>>> import numpy as np
>>> np.set_printoptions(precision=1, suppress=True, linewidth=140)
>>> def tidy(a):
...     return np.round(a, 1) + 0
... 
>>> X = np.load("out0.npy")
>>> X
array([[ 1.,  1.,  0.],
       [-1.,  0.,  0.],
       [ 0.,  0., -2.]])
>>> q = X.astype(float).copy()
>>> for j in range(3):
...     q[:, j] -= q[:, :j] @ (q[:, :j].T @ q[:, j])
...     q[:, j] /= np.linalg.norm(q[:, j])
... 
>>> print(tidy(q.T @ q))
[[1. 0. 0.]
 [0. 1. 0.]
 [0. 0. 1.]]
>>> mat = np.load("run6.npy")
>>> mat
array([[1, 1, 0, 5, 2],
       [4, 1, 3, 5, 3],
       [4, 0, 0, 0, 4],
       [1, 4, 3, 3, 2],
       [0, 1, 4, 0, 2]])
>>> A2 = np.array([[-2, 2, -2], [0, 1, 1]])
>>> W2 = np.kron(A2, mat)
>>> W2.shape
(10, 15)
>>> A2 = mat / np.sqrt((mat ** 2).mean(axis=1, keepdims=True))
>>> tidy(np.linalg.norm(A2, axis=1))
array([2.2, 2.2, 2.2, 2.2, 2.2])
>>> tidy(A2[4])
array([0. , 0.5, 2. , 0. , 1. ])
>>> np.linalg.matrix_rank(A2) == np.linalg.matrix_rank(mat)
np.True_
>>> print(tidy(mat - mat.mean(axis=1, keepdims=True)))
[[-0.8 -0.8 -1.8  3.2  0.2]
 [ 0.8 -2.2 -0.2  1.8 -0.2]
 [ 2.4 -1.6 -1.6 -1.6  2.4]
 [-1.6  1.4  0.4  0.4 -0.6]
 [-1.4 -0.4  2.6 -1.4  0.6]]
>>> rng = np.random.default_rng(741)
>>> labels = rng.permutation(5)
>>> print(labels)
[4 3 0 1 2]
>>> A2 = mat[labels][:, labels]
>>> tidy(np.linalg.det(A2)), tidy(np.linalg.det(mat[labels]))
(np.float64(-808.0), np.float64(808.0))
>>> print(np.trace(A2))
7
>>> A2
array([[2, 0, 0, 1, 4],
       [2, 3, 1, 4, 3],
       [2, 5, 1, 1, 0],
       [3, 5, 4, 1, 3],
       [4, 0, 4, 0, 0]])
>>> np.diag(A2)
array([2, 3, 1, 1, 0])
